>>> import numpy as np
>>> np.set_printoptions(precision=1, suppress=True, linewidth=140)
>>> rd = lambda a: np.round(a, 1) + 0
>>> W0 = np.array([[-4.7, 5.0, 0.0, 1.0, -1.0, -1.0, -5.0, -5.0],
...     [5.0, 0.3, -2.0, -2.0, 0.0, -2.0, 5.0, -4.0],
...     [4.0, 2.0, 5.3, 0.0, -1.0, 2.0, -4.0, -3.0],
...     [0.0, -5.0, 3.0, 0.3, -1.0, 2.0, -1.0, -2.0],
...     [3.0, 4.0, 4.0, -3.0, 1.3, 4.0, -1.0, -5.0],
...     [4.0, 0.0, -1.0, -4.0, 4.0, 2.3, -1.0, 2.0],
...     [2.0, 4.0, -4.0, 0.0, 3.0, 4.0, 0.3, 5.0],
...     [-5.0, 5.0, 0.0, 1.0, -1.0, -1.0, -5.0, -4.7]])
>>> print(rd(np.linalg.norm(W0, 2) / np.linalg.norm(W0)))
0.6
>>> print(np.argsort(-np.linalg.norm(W0, axis=0).round(6), kind="stable")[:3])
[7 0 1]
>>> print([round(float(x), 1) for x in np.linalg.svd(W0, compute_uv=False)[:3]])
[15.9, 12.6, 10.9]
>>> ang = np.radians(135)
>>> R = np.eye(8)
>>> R[3, 3] = R[6, 6] = np.cos(ang)
>>> R[3, 6], R[6, 3] = -np.sin(ang), np.sin(ang)
>>> print(rd(R))
[[ 1.   0.   0.   0.   0.   0.   0.   0. ]
 [ 0.   1.   0.   0.   0.   0.   0.   0. ]
 [ 0.   0.   1.   0.   0.   0.   0.   0. ]
 [ 0.   0.   0.  -0.7  0.   0.  -0.7  0. ]
 [ 0.   0.   0.   0.   1.   0.   0.   0. ]
 [ 0.   0.   0.   0.   0.   1.   0.   0. ]
 [ 0.   0.   0.   0.7  0.   0.  -0.7  0. ]
 [ 0.   0.   0.   0.   0.   0.   0.   1. ]]
>>> A2 = W0 @ R.T
>>> print(rd(np.linalg.svd(W0, compute_uv=False)), rd(np.linalg.svd(A2, compute_uv=False)))
[15.9 12.6 10.9  8.6  4.2  3.3  2.3  0. ] [15.9 12.6 10.9  8.6  4.2  3.3  2.3  0. ]
>>> print(rd(A2))
[[-4.7  5.   0.   2.8 -1.  -1.   4.2 -5. ]
 [ 5.   0.3 -2.  -2.1  0.  -2.  -4.9 -4. ]
 [ 4.   2.   5.3  2.8 -1.   2.   2.8 -3. ]
 [ 0.  -5.   3.   0.5 -1.   2.   0.9 -2. ]
 [ 3.   4.   4.   2.8  1.3  4.  -1.4 -5. ]
 [ 4.   0.  -1.   3.5  4.   2.3 -2.1  2. ]
 [ 2.   4.  -4.  -0.2  3.   4.  -0.2  5. ]
 [-5.   5.   0.   2.8 -1.  -1.   4.2 -4.7]]
>>> print(np.allclose(np.linalg.norm(W0, axis=1), np.linalg.norm(A2, axis=1)))
True
>>> print(rd(np.abs(A2 - W0).max(axis=0)))
[0.  0.  0.  7.5 0.  0.  9.9 0. ]
>>> print(rd(np.linalg.det(R)), rd(np.trace(R)))
1.0 4.6
>>> O, vecs = np.linalg.qr(W0[:, :7])[0], np.linalg.qr(W0[:, 7:])[0]
>>> sigma = np.linalg.svd(O.T @ vecs, compute_uv=False)
>>> print((sigma > 0.9).sum())
1
>>> print(rd(np.linalg.norm(O @ O.T - vecs @ vecs.T, 2)))
1.0
>>> print(rd(sigma))
[1.]
>>> A2 = np.array([[-2, 5], [1, -1], [4, -2]])
>>> K = np.tile(A2, (2, 3))
>>> print(K)
[[-2  5 -2  5 -2  5]
 [ 1 -1  1 -1  1 -1]
 [ 4 -2  4 -2  4 -2]
 [-2  5 -2  5 -2  5]
 [ 1 -1  1 -1  1 -1]
 [ 4 -2  4 -2  4 -2]]
>>> left, sigma, Vh = np.linalg.svd(K)
>>> vecs = Vh[:(sigma > 1e-8).sum()]
>>> rng = np.random.default_rng(98502)
>>> x = K[0] + -2 * K[4] + rng.integers(2) * np.eye(6)[2]
>>> print(x)
[-4.  7. -4.  7. -4.  7.]
>>> print(rd(np.linalg.norm(x - vecs.T @ vecs @ x)))
0.0
>>> print(rd(np.diag(vecs.T @ vecs)))
[0.3 0.3 0.3 0.3 0.3 0.3]
>>> X = np.load("layer15.npy")
>>> print(X)
[[ 1.1  2.8  2.6 -2.6  1.3  1.8 -2.5]
 [ 0.8  3.3  3.  -3.   1.1  2.4 -1.8]
 [ 1.4  3.3  3.  -3.2  1.   2.  -2.2]
 [ 1.1  3.1  3.  -3.4  0.9  1.8 -2.2]
 [ 0.7  2.5  3.1 -3.6  1.   1.8 -1.6]
 [ 0.8  2.6  2.5 -2.8  0.9  1.8 -2.2]
 [ 1.   3.2  3.  -2.8  1.2  2.3 -1.4]
 [ 1.3  3.2  3.  -2.9  1.5  2.2 -1.8]
 [ 0.5  3.4  3.  -3.4  1.3  2.3 -2.1]
 [ 0.9  3.1  3.3 -3.1  1.1  1.6 -1.7]
 [ 1.1  3.3  2.9 -2.7  1.   2.2 -1.6]
 [ 0.8  3.2  3.1 -3.3  1.   2.  -1.9]
 [ 1.   2.7  3.2 -3.1  1.3  2.2 -1.8]
 [ 1.5  2.7  3.1 -3.1  0.6  2.9 -2. ]
 [ 0.7  3.1  2.3 -3.2  0.8  1.6 -1.9]
 [ 0.5  3.1  3.1 -3.2  0.3  2.2 -2.1]
 [ 0.8  3.4  2.8 -2.9  1.1  2.1 -1.7]
 [-2.2 -0.7  3.1  3.1 -2.9  2.2 -3. ]
 [-2.3 -1.   2.2  2.5 -2.8  2.3 -3. ]
 [-2.  -0.8  2.7  3.1 -2.6  1.9 -3.1]
 [-1.7 -0.9  3.   2.8 -3.3  2.  -2.7]
 [-2.2 -0.7  3.3  2.9 -2.8  2.1 -2.7]
 [-2.2 -1.4  3.2  2.5 -2.9  1.3 -3.1]
 [-1.6 -1.   3.2  3.7 -3.   1.8 -2.8]
 [-2.  -1.2  3.1  3.4 -2.7  1.4 -2.8]
 [-2.2 -0.7  2.6  3.4 -2.7  1.9 -2.8]
 [-2.3 -1.1  2.7  3.1 -3.   1.7 -2.7]
 [-1.9 -1.2  3.   2.9 -3.3  2.1 -2.8]
 [-2.5 -1.2  3.3  2.8 -3.3  1.5 -3. ]
 [-1.7 -0.8  2.9  2.6 -3.   2.5 -3.2]
 [-2.  -0.8  3.7  3.2 -3.2  2.1 -2.9]
 [-1.6 -0.8  2.7  2.2 -3.2  2.  -2.6]
 [-2.  -0.5  3.1  2.6 -2.5  2.3 -3.4]
 [-2.4 -0.8  2.8  2.7 -3.   2.2 -3.3]]
>>> left, sigma, Vh = np.linalg.svd(X)
>>> print(np.argmax(sigma[:-1] / (sigma[1:] + 1e-6)) + 1)
2
>>> print(rd(sigma))
[27.4 25.1  2.   1.8  1.7  1.5  1.1]
>>> A2 = left[:, :2] @ np.diag(sigma[:2]) @ Vh[:2]
>>> print(rd(np.linalg.norm(X - A2) / np.linalg.norm(X)))
0.1
>>> print(rd(np.abs(X - A2).max()))
0.7
>>> E = np.load("x.npy")
>>> print(E)
[[0.3 3.  2. ]
 [2.  0.3 1. ]
 [0.  3.  2.3]]
>>> ang = np.radians(135)
>>> R = np.eye(3)
>>> R[0, 0] = R[2, 2] = np.cos(ang)
>>> R[0, 2], R[2, 0] = -np.sin(ang), np.sin(ang)
>>> print(rd(R))
[[-0.7  0.  -0.7]
 [ 0.   1.   0. ]
 [ 0.7  0.  -0.7]]
>>> A2 = E @ R.T
>>> print(np.allclose(E @ E.T, A2 @ A2.T))
True
>>> print(rd(np.abs(A2 - E).max(axis=0)))
[4.1 0.  3.9]
>>> print(rd(A2))
[[-1.6  3.  -1.2]
 [-2.1  0.3  0.7]
 [-1.6  3.  -1.6]]
>>> print(rd(np.linalg.det(A2[::-1])))
2.5
>>> print(rd(np.linalg.eigvals(A2)))
[-0.8+1.1j -0.8-1.1j -1.4+0.j ]
>>> print(rd(np.kron(np.eye(2, dtype=int), A2)))
[[-1.6  3.  -1.2  0.   0.   0. ]
 [-2.1  0.3  0.7  0.   0.   0. ]
 [-1.6  3.  -1.6  0.   0.   0. ]
 [ 0.   0.   0.  -1.6  3.  -1.2]
 [ 0.   0.   0.  -2.1  0.3  0.7]
 [ 0.   0.   0.  -1.6  3.  -1.6]]
>>> print(rd(np.poly(A2)))
[1.  3.  4.  2.5]
>>> print(rd(np.linalg.eigvals(A2).sum().real))
-3.0
>>> print(rd(np.einsum("ij,ji->", A2, A2)))
0.8
>>> print(rd(np.linalg.det(A2.T)))
-2.5
>>> print(rd(np.einsum("ii->", A2)))
-3.0
>>> m1 = np.array([[2, 3, 4, 5, 6, 7, 8],
...     [9, 10, 11, 12, 13, 14, 15],
...     [16, 17, 18, 19, 20, 21, 22],
...     [23, 24, 25, 26, 27, 28, 29]])
>>> # looks like rank 2
>>> print(rd(m1 @ np.linalg.pinv(m1) @ m1))
[[ 2.  3.  4.  5.  6.  7.  8.]
 [ 9. 10. 11. 12. 13. 14. 15.]
 [16. 17. 18. 19. 20. 21. 22.]
 [23. 24. 25. 26. 27. 28. 29.]]
>>> print(np.unique(m1.round(6), axis=0).shape)
(4, 7)
>>> print(rd(np.trace(np.linalg.pinv(m1) @ m1)))
2.0
>>> print(np.allclose(m1[:-1].T @ np.linalg.lstsq(m1[:-1].T, m1[-1])[0], m1[-1]))
True
>>> print(np.abs(np.diag(np.linalg.qr(m1)[1])) > 1e-9)
[ True  True False False]
>>> print(np.linalg.lstsq(m1[:-1].T, m1[-1])[2])
2
>>> feats = np.loadtxt("sample10.csv", delimiter=",")
>>> print(feats)
[[-5. -8. -8.]
 [ 0. -1.  8.]
 [ 0.  0.  5.]]
>>> idx = rng.permutation(3)
>>> print(idx)
[2 0 1]
>>> A2 = feats[idx][:, idx]
>>> print(A2)
[[ 5.  0.  0.]
 [-8. -5. -8.]
 [ 8.  0. -1.]]
>>> print(np.allclose(A2, feats))
False
>>> print(rd(np.sort(np.abs(np.linalg.eigvals(A2)))))
[1. 5. 5.]
>>> print(np.diag(A2))
[ 5. -5. -1.]
>>> print(np.trace(A2))
-1.0
>>> left, sigma, Vh = np.linalg.svd(feats, full_matrices=False)
>>> print((sigma > 1e-8).sum())
3
>>> print(np.abs(left[:, 0]).round(6).argmax())
0
>>> print(rd(np.abs(Vh[0])))
[0.3 0.4 0.8]
>>> print(rd(left.T @ feats @ Vh.T))
[[14.   0.   0. ]
 [ 0.   6.8  0. ]
 [ 0.   0.   0.3]]
>>> print(rd(Vh @ Vh.T))
[[1. 0. 0.]
 [0. 1. 0.]
 [0. 0. 1.]]
>>> print(np.allclose(left * sigma @ Vh, feats))
True
>>> ev, vecs = np.linalg.eig(feats)
>>> print(feats @ vecs[:, 0] - ev[0] * vecs[:, 0])
[0. 0. 0.]
>>> print(ev)
[-5. -1.  5.]
>>> print(rd(np.sort(np.linalg.eigvals(np.linalg.inv(feats)))))
[-1.  -0.2  0.2]
>>> left, sigma, Vh = np.linalg.svd(feats)
>>> print(rd(sigma))
[14.   6.8  0.3]
>>> A2 = left[:, :2] @ np.diag(sigma[:2]) @ Vh[:2]
>>> print(rd(A2))
[[-5.  -8.  -8. ]
 [-0.1 -0.9  8. ]
 [ 0.2 -0.1  5. ]]
>>> print(rd(np.linalg.norm(feats - A2) / np.linalg.norm(feats)))
0.0
>>> print(rd(np.linalg.norm(feats - A2, 2)), rd(sigma[2]))
0.3 0.3
>>> print(np.linalg.matrix_rank(feats, rtol=0.05))
2
>>> print(rd(np.abs(feats - A2).max()))
0.2
>>> arr = np.array([[-0.8, -0.8, 0.9, -0.7, 0.0, -0.6, 0.3, -2.0],
...     [-2.4, -0.6, -0.9, -1.2, -0.7, -0.6, -0.9, -0.9],
...     [-2.3, -0.1, 0.1, 0.2, -1.1, 0.2, 0.0, 2.0],
...     [0.3, 1.1, -0.3, -0.4, 0.7, 0.9, -0.1, -0.7],
...     [-0.9, 0.7, 0.5, -0.9, -1.6, 0.6, 0.2, -0.5],
...     [0.8, 0.8, 0.6, 0.1, -1.2, -0.3, -0.6, 0.8],
...     [1.6, 1.0, -0.4, 0.2, -1.8, 0.1, 0.6, 0.3]])
>>> arr[:, 0] *= 20
>>> print(arr)
[[-16.   -0.8   0.9  -0.7   0.   -0.6   0.3  -2. ]
 [-48.   -0.6  -0.9  -1.2  -0.7  -0.6  -0.9  -0.9]
 [-46.   -0.1   0.1   0.2  -1.1   0.2   0.    2. ]
 [  6.    1.1  -0.3  -0.4   0.7   0.9  -0.1  -0.7]
 [-18.    0.7   0.5  -0.9  -1.6   0.6   0.2  -0.5]
 [ 16.    0.8   0.6   0.1  -1.2  -0.3  -0.6   0.8]
 [ 32.    1.   -0.4   0.2  -1.8   0.1   0.6   0.3]]
>>> def softmax(z):
...     e = np.exp(z - z.max(axis=-1, keepdims=True))
...     return e / e.sum(axis=-1, keepdims=True)
... 
>>> print(rd(softmax(arr).sum(axis=1)))
[1. 1. 1. 1. 1. 1. 1.]
>>> scores = arr @ arr.T / np.sqrt(8)
>>> print(softmax(scores)[6] @ arr)
[32.   1.  -0.4  0.2 -1.8  0.1  0.6  0.3]
>>> print(softmax(scores).round(6).argmax(axis=1))
[1 1 1 6 1 6 6]
>>> left, sigma, Vh = np.linalg.svd(arr)
>>> print(rd(sigma))
[79.5  3.8  2.9  1.9  1.6  1.1  0.2]
>>> A2 = left[:, :1] @ np.diag(sigma[:1]) @ Vh[:1]
>>> print(rd(np.linalg.norm(arr - A2, 2)), rd(sigma[1]))
3.8 3.8
>>> print(rd(np.linalg.norm(arr - A2) / np.linalg.norm(arr)))
0.1
>>> print(rd(np.abs(arr - A2).max()))
2.1
>>> print(rd(np.linalg.norm(arr, 1)), rd(np.linalg.norm(arr, np.inf)))
182.0 53.8
>>> print(rd(np.linalg.norm(arr[5], 1)), rd(np.linalg.norm(arr[5], np.inf)))
20.4 16.0
>>> ang = np.radians(52)
>>> R = np.eye(8)
>>> R[6, 6] = R[4, 4] = np.cos(ang)
>>> R[6, 4], R[4, 6] = -np.sin(ang), np.sin(ang)
>>> print(rd(R))
[[ 1.   0.   0.   0.   0.   0.   0.   0. ]
 [ 0.   1.   0.   0.   0.   0.   0.   0. ]
 [ 0.   0.   1.   0.   0.   0.   0.   0. ]
 [ 0.   0.   0.   1.   0.   0.   0.   0. ]
 [ 0.   0.   0.   0.   0.6  0.   0.8  0. ]
 [ 0.   0.   0.   0.   0.   1.   0.   0. ]
 [ 0.   0.   0.   0.  -0.8  0.   0.6  0. ]
 [ 0.   0.   0.   0.   0.   0.   0.   1. ]]
>>> A2 = arr @ R.T
>>> print(rd(A2))
[[-16.   -0.8   0.9  -0.7   0.2  -0.6   0.2  -2. ]
 [-48.   -0.6  -0.9  -1.2  -1.1  -0.6   0.   -0.9]
 [-46.   -0.1   0.1   0.2  -0.7   0.2   0.9   2. ]
 [  6.    1.1  -0.3  -0.4   0.4   0.9  -0.6  -0.7]
 [-18.    0.7   0.5  -0.9  -0.8   0.6   1.4  -0.5]
 [ 16.    0.8   0.6   0.1  -1.2  -0.3   0.6   0.8]
 [ 32.    1.   -0.4   0.2  -0.6   0.1   1.8   0.3]]
>>> print(np.allclose(arr @ arr.T, A2 @ A2.T))
True
>>> print(rd(np.linalg.svd(arr, compute_uv=False)), rd(np.linalg.svd(A2, compute_uv=False)))
[79.5  3.8  2.9  1.9  1.6  1.1  0.2] [79.5  3.8  2.9  1.9  1.6  1.1  0.2]
>>> J = np.loadtxt("dump.csv", delimiter=",")
>>> print(rd(J))
[[-0.4 -0.1 -0.2  0.4 -0.2 -0.8]
 [ 0.5 -0.2 -0.2  0.5 -0.6  0.2]
 [-0.2  0.8 -0.4  0.  -0.3  0.1]
 [ 0.2 -0.3 -0.5 -0.7 -0.2 -0.3]
 [-0.2  0.   0.6 -0.3 -0.7  0. ]
 [-0.7 -0.5 -0.3  0.  -0.1  0.5]]
>>> # orthonormal columns
>>> print(rd(J[:, 3] @ J[:, 4]))
0.0
>>> print(rd(np.linalg.norm(J, axis=0)))
[1. 1. 1. 1. 1. 1.]
>>> print(rd(np.linalg.norm(J, "nuc")))
6.0
>>> print(rd(np.linalg.norm(J[3], 1)), rd(np.linalg.norm(J[3], np.inf)))
2.2 0.7
>>> print(rd(np.linalg.norm(J[3] - J[5])))
1.4
>>> print(rd(np.linalg.norm(J, 1)), rd(np.linalg.norm(J, np.inf)))
2.2 2.3
